% ipython --no-banner

In [1]: import numpy as np

In [2]: from numpy import linalg as LA

In [3]: np.set_printoptions(precision=1, suppress=True, linewidth=200)

In [4]: F = np.load("arr.npy")

In [5]: print(F)
[[  1  -2  -1   1   2]
 [ -5  -8  -7  -5  -4]
 [  0  -3  -2   0   1]
 [ -2  -5  -4  -2  -1]
 [  5   2   3   5   6]
 [ -7 -10  -9  -7  -6]
 [  2  -1   0   2   3]]

In [6]: print(np.round(F @ LA.pinv(F) @ F, 1) + 0)
[[  1.  -2.  -1.   1.   2.]
 [ -5.  -8.  -7.  -5.  -4.]
 [  0.  -3.  -2.   0.   1.]
 [ -2.  -5.  -4.  -2.  -1.]
 [  5.   2.   3.   5.   6.]
 [ -7. -10.  -9.  -7.  -6.]
 [  2.  -1.   0.   2.   3.]]

In [7]: print(np.unique(F.round(6), axis=0).shape)
(7, 5)

In [8]: print(LA.lstsq(F[:-1].T, F[-1])[2])
2

In [9]: m1 = np.loadtxt("sample2.csv", delimiter=",")

In [10]: print(m1)
[[ 2.   4.8  8.1]
 [ 2.   5.   8.1]
 [ 2.   5.   7.9]
 [ 2.   5.1  8. ]
 [ 2.1  5.   8.1]
 [ 2.1  4.9  8. ]
 [ 2.1  5.   7.8]
 [ 2.   4.9  8.2]
 [ 4.1  0.1  6.2]
 [ 4.1  0.1  5.9]
 [ 4.  -0.2  6. ]
 [ 3.9 -0.1  6.1]
 [ 3.9  0.1  6.2]
 [ 4.1  0.   6.1]
 [ 4.  -0.1  6. ]
 [ 4.  -0.1  6. ]
 [ 5.   1.9  1.9]
 [ 4.9  2.   2. ]
 [ 5.   1.9  2.2]
 [ 5.   2.2  2.1]
 [ 5.   2.   2. ]
 [ 5.   1.9  2.1]
 [ 4.9  1.9  2.1]
 [ 5.   1.9  2. ]]

In [11]: W2 = m1[[0, 23]].astype(float)

In [12]: for _ in range(6):
    ...:     idx = LA.norm(m1[:, None] - W2, axis=-1).argmin(axis=1)
    ...:     W2 = np.array([m1[idx == j].mean(axis=0) for j in range(2)])
    ...: 

In [13]: print(idx)
[0 0 0 0 0 0 0 0 1 1 1 1 1 1 1 1 1 1 1 1 1 1 1 1]

In [14]: print(np.bincount(idx))
[ 8 16]

In [15]: print(W2[1] - W2[0])
[ 2.5 -4.  -4. ]

In [16]: print(W2)
[[2.  5.  8. ]
 [4.5 1.  4.1]]

In [17]: proj = m1 @ LA.solve(m1.T @ m1, m1.T)

In [18]: print(np.allclose(proj @ proj, proj))
True

In [19]: print(np.round(LA.eigvalsh(proj), 1) + 0)
[0. 0. 0. 0. 0. 0. 0. 0. 0. 0. 0. 0. 0. 0. 0. 0. 0. 0. 0. 0. 0. 1. 1. 1.]

In [20]: print(LA.matrix_rank(np.eye(24) - proj))
21

In [21]: print(np.diag(proj))
[0.1 0.1 0.1 0.1 0.1 0.1 0.1 0.1 0.1 0.1 0.1 0.1 0.1 0.1 0.1 0.1 0.1 0.1 0.1 0.1 0.1 0.1 0.1 0.1]

In [22]: print(np.trace(proj))
3.0

In [23]: d = LA.norm(m1[:, None] - m1[None], axis=-1)

In [24]: print(d[22].round(6).argsort(kind="stable")[:4])
[22 21 17 18]

In [25]: print(LA.matrix_rank(d ** 2))
5

In [26]: print(d.shape)
(24, 24)

In [27]: print(d[:5, :5])
[[0.  0.2 0.3 0.3 0.2]
 [0.2 0.  0.2 0.1 0.1]
 [0.3 0.2 0.  0.1 0.2]
 [0.3 0.1 0.1 0.  0.2]
 [0.2 0.1 0.2 0.2 0. ]]

In [28]: print(np.unravel_index(d.round(6).argmax(), d.shape))
(np.int64(7), np.int64(16))

In [29]: print(LA.norm(m1 - m1.mean(axis=0), axis=1))
[4.1 4.2 4.1 4.2 4.1 4.  4.  4.2 2.4 2.3 2.6 2.5 2.4 2.4 2.5 2.5 3.7 3.6 3.5 3.5 3.6 3.6 3.5 3.7]

In [30]: print((d + 1e9 * np.eye(24)).round(6).argmin(axis=1))
[ 7  4  3  1  1  4  2  0 13 13 14 14  8  8 15 14 23 20 21 20 17 18 21 16]

In [31]: gram = np.cov(m1, rowvar=False)

In [32]: print(np.corrcoef(m1.T))
[[ 1.  -0.7 -0.9]
 [-0.7  1.   0.4]
 [-0.9  0.4  1. ]]

In [33]: print(np.round(LA.eigvalsh(gram)[::-1], 1) + 0)
[9.5 2.9 0. ]

In [34]: print(np.polyfit(m1[:, 1], m1[:, 0], 1))
[-0.4  4.7]

In [35]: arr = np.load("test11.npy")

In [36]: print(arr)
[[-1 -1  0  1  3 -2 -1]
 [ 0  0 -3  3  2 -2 -3]
 [ 6 -2  0  3 -1 -3  1]
 [ 0  0  0  0  0  0  0]
 [ 4  2 -6  2  6 -8 -7]
 [ 8  0 -3  4  2 -6  0]
 [ 3  1  0 -3 -2 -1 -2]
 [ 3  1 -1  3 -2 -1  2]
 [-1 -1  0  1  3 -2 -1]
 [ 0  0  0  0  0  0  0]
 [ 0  0  0  0  0  0  0]
 [ 0  0  0  0  0  0  0]
 [ 6  2 -1  0 -4 -2  0]
 [ 5  3 -3 -2  1 -4 -3]
 [ 3 -1 -3 -2 -3  0 -6]
 [ 2 -4  1  1  4 -4 -2]]

In [37]: d = LA.norm(arr[:, None] - arr[None], axis=-1)

In [38]: print(np.flatnonzero(d[4] < d.mean() / 2))
[4]

In [39]: print(d.mean(axis=1).argmax())
4

In [40]: print(LA.norm(arr, axis=1))
[ 4.1  5.9  7.7  0.  14.5 11.4  5.3  5.4  4.1  0.   0.   0.   7.8  8.5  8.2  7.6]
